% ipython --no-banner

In [1]: import numpy as np

In [2]: np.set_printoptions(precision=2, suppress=True, linewidth=100, floatmode="fixed")

In [3]: J = np.loadtxt("run8.csv", delimiter=",")

In [4]: J
Out[4]: 
array([[1.00, 1.00, 3.00],
       [1.00, 1.00, 1.00],
       [3.00, 1.00, 1.00]])

In [5]: f = np.array([3, 1])

In [6]: np.convolve(J[0], f)
Out[6]: array([ 3.00,  4.00, 10.00,  3.00])

In [7]: np.array([np.convolve(row, f, "same") for row in J])
Out[7]: 
array([[ 3.00,  4.00, 10.00],
       [ 3.00,  4.00,  4.00],
       [ 9.00,  6.00,  4.00]])

In [8]: np.cross(J[0, :3], J[2, :3])
Out[8]: array([-2.00,  8.00, -2.00])

In [9]: np.correlate(J[0], J[2], "full")
Out[9]: array([1.00, 2.00, 7.00, 6.00, 9.00])

In [10]: mat = np.array([[-3.0, 1.0, 0.0, 0.0],
    ...:     [0.0, -3.0, 1.0, 0.0],
    ...:     [0.0, 0.0, -3.0, 1.0],
    ...:     [0.0, 0.0, 0.0, -3.0]])

In [11]: O = mat.astype(float).copy()

In [12]: for j in range(4):
    ...:     O[:, j] -= O[:, :j] @ (O[:, :j].T @ O[:, j])
    ...:     O[:, j] /= np.linalg.norm(O[:, j])
    ...: 

In [13]: O
Out[13]: 
array([[-1.00,  0.00,  0.00,  0.00],
       [ 0.00, -1.00,  0.00,  0.00],
       [ 0.00,  0.00, -1.00,  0.00],
       [ 0.00,  0.00,  0.00, -1.00]])

In [14]: O.T @ mat
Out[14]: 
array([[ 3.00, -1.00,  0.00,  0.00],
       [ 0.00,  3.00, -1.00,  0.00],
       [ 0.00,  0.00,  3.00, -1.00],
       [ 0.00,  0.00,  0.00,  3.00]])

In [15]: O.T @ O
Out[15]: 
array([[1.00, 0.00, 0.00, 0.00],
       [0.00, 1.00, 0.00, 0.00],
       [0.00, 0.00, 1.00, 0.00],
       [0.00, 0.00, 0.00, 1.00]])

In [16]: O, evecs = np.linalg.qr(mat[:, :3])[0], np.linalg.qr(mat[:, 3:])[0]

In [17]: sig = np.linalg.svd(O.T @ evecs, compute_uv=False)

In [18]: round(float(np.linalg.norm(O @ O.T - evecs @ evecs.T, 2)), 2)
Out[18]: 1.0

In [19]: (sig > 0.9).sum()
Out[19]: np.int64(0)

In [20]: np.degrees(np.arccos(sig.clip(0, 1)))
Out[20]: array([71.57])

In [21]: W1 = np.array([[1, 1, 0, 3], [2, 0, 2, 0], [1, 3, 1, 0], [0, 0, 0, 2]])

In [22]: coef = np.array([3, 1, 1, 3])

In [23]: H = np.maximum(mat @ W1 + coef, 0)

In [24]: (H > 0).mean(axis=0)
Out[24]: array([0.50, 0.50, 0.50, 0.50])

In [25]: W2 = np.array([[2, -1, 2], [-1, -1, 1], [0, 1, 2], [2, 0, -1]])

In [26]: W1 @ W2
Out[26]: 
array([[ 7, -2,  0],
       [ 4,  0,  8],
       [-1, -3,  7],
       [ 4,  0, -2]])

In [27]: print((H @ W2).round(6).argmax(axis=1))
[2 0 0 2]

In [28]: H @ W2
Out[28]: 
array([[ 4.00,  1.00, 10.00],
       [ 2.00, -4.00,  1.00],
       [10.00,  0.00, -5.00],
       [ 5.00, -3.00,  9.00]])

In [29]: t = np.radians(15)

In [30]: Rm = np.eye(4)

In [31]: Rm[1, 1] = Rm[2, 2] = np.cos(t)

In [32]: Rm[1, 2], Rm[2, 1] = -np.sin(t), np.sin(t)

In [33]: Rm
Out[33]: 
array([[ 1.00,  0.00,  0.00,  0.00],
       [ 0.00,  0.97, -0.26,  0.00],
       [ 0.00,  0.26,  0.97,  0.00],
       [ 0.00,  0.00,  0.00,  1.00]])

In [34]: other = mat @ Rm.T

In [35]: print(np.allclose(np.linalg.norm(mat, axis=1), np.linalg.norm(other, axis=1)))
True

In [36]: np.linalg.svd(mat, compute_uv=False), np.linalg.svd(other, compute_uv=False)
Out[36]: (array([3.84, 3.39, 2.79, 2.23]), array([3.84, 3.39, 2.79, 2.23]))

In [37]: np.abs(other - mat).max(axis=0)
Out[37]: array([0.00, 0.78, 0.81, 0.00])

In [38]: print(np.allclose(mat @ mat.T, other @ other.T))
True

In [39]: print(np.round(np.linalg.det(Rm), 2), round(np.trace(Rm), 2))
1.0 3.93

In [40]: X = np.load("test6.npy")

In [41]: X
Out[41]: 
array([[ 9, -9],
       [-9,  9]])

In [42]: U, sig, Vt = np.linalg.svd(X)

In [43]: evecs = Vt[:(sig > 1e-8).sum()]

In [44]: rng = np.random.default_rng(40)

In [45]: vec = X[1] + -2 * X[0] + rng.integers(2) * np.eye(2)[1]

In [46]: print(vec)
[-27.00  28.00]

In [47]: print(np.linalg.matrix_rank(np.vstack([X, vec])))
2

In [48]: evecs.T @ evecs
Out[48]: 
array([[ 0.50, -0.50],
       [-0.50,  0.50]])

In [49]: np.diag(evecs.T @ evecs)
Out[49]: array([0.50, 0.50])

In [50]: rk = np.linalg.matrix_rank(X)

In [51]: rk
Out[51]: np.int64(1)

In [52]: null = np.linalg.svd(X)[2][rk:].T

In [53]: null @ null.T
Out[53]: 
array([[0.50, 0.50],
       [0.50, 0.50]])

In [54]: [int(np.linalg.matrix_rank(np.delete(X, i, axis=0))) for i in range(2)]
Out[54]: [1, 1]

In [55]: null.shape
Out[55]: (2, 1)

In [56]: m1 = np.load("sample10.npy")

In [57]: print(m1)
[[-2  0  0  0]
 [-3  3  0  0]
 [-2 -2  0  0]
 [ 3  0 -3 -3]]

In [58]: f = np.array([-3, 3, -3])

In [59]: np.convolve(m1[2], f)
Out[59]: array([6, 0, 0, 6, 0, 0])

In [60]: np.correlate(m1[2], m1[3], "full")
Out[60]: array([ 6, 12,  6, -6, -6,  0,  0])

In [61]: print(np.array([np.convolve(row, f, "same") for row in m1]))
[[ -6   6   0   0]
 [-18  18  -9   0]
 [  0   0   6   0]
 [  9   0   0   0]]

In [62]: U, sig, Vt = np.linalg.svd(m1, full_matrices=False)

In [63]: np.round(sig / sig[0], 2) + 0
Out[63]: array([1.00, 0.62, 0.44, 0.00])

In [64]: U.shape, sig.shape, Vt.shape
Out[64]: ((4, 4), (4,), (4, 4))

In [65]: np.allclose(U * sig @ Vt, m1)
Out[65]: True

In [66]: np.round(U.T @ m1 @ Vt.T, 2) + 0
Out[66]: 
array([[6.00, 0.00, 0.00, 0.00],
       [0.00, 3.73, 0.00, 0.00],
       [0.00, 0.00, 2.65, 0.00],
       [0.00, 0.00, 0.00, 0.00]])

In [67]: A, _ = np.linalg.qr(np.array([[-0.7, -0.9, -1.0, -1.1],
    ...:     [0.3, 0.9, -1.0, 0.5],
    ...:     [1.3, -0.5, -1.9, -0.2],
    ...:     [0.2, -0.6, 0.0, 1.1]]))

In [68]: A.round(2) + 0
Out[68]: 
array([[-0.46,  0.58, -0.67,  0.00],
       [ 0.20, -0.59, -0.64,  0.45],
       [ 0.86,  0.38, -0.26, -0.24],
       [ 0.13,  0.41,  0.26,  0.86]])

In [69]: O, Rm = np.linalg.qr(A)

In [70]: np.allclose(Rm.T @ Rm, A.T @ A)
Out[70]: True

In [71]: np.round(O @ Rm, 2) + 0
Out[71]: 
array([[-0.46,  0.58, -0.67,  0.00],
       [ 0.20, -0.59, -0.64,  0.45],
       [ 0.86,  0.38, -0.26, -0.24],
       [ 0.13,  0.41,  0.26,  0.86]])

In [72]: Rm.round(2) + 0
Out[72]: 
array([[1.00, 0.00, 0.00, 0.00],
       [0.00, 1.00, 0.00, 0.00],
       [0.00, 0.00, 1.00, 0.00],
       [0.00, 0.00, 0.00, 1.00]])

In [73]: round(float(abs(Rm[0, 0])), 2), round(np.linalg.norm(A[:, 0]), 2)
Out[73]: (1.0, np.float64(1.0))

In [74]: O.shape, Rm.shape
Out[74]: ((4, 4), (4, 4))
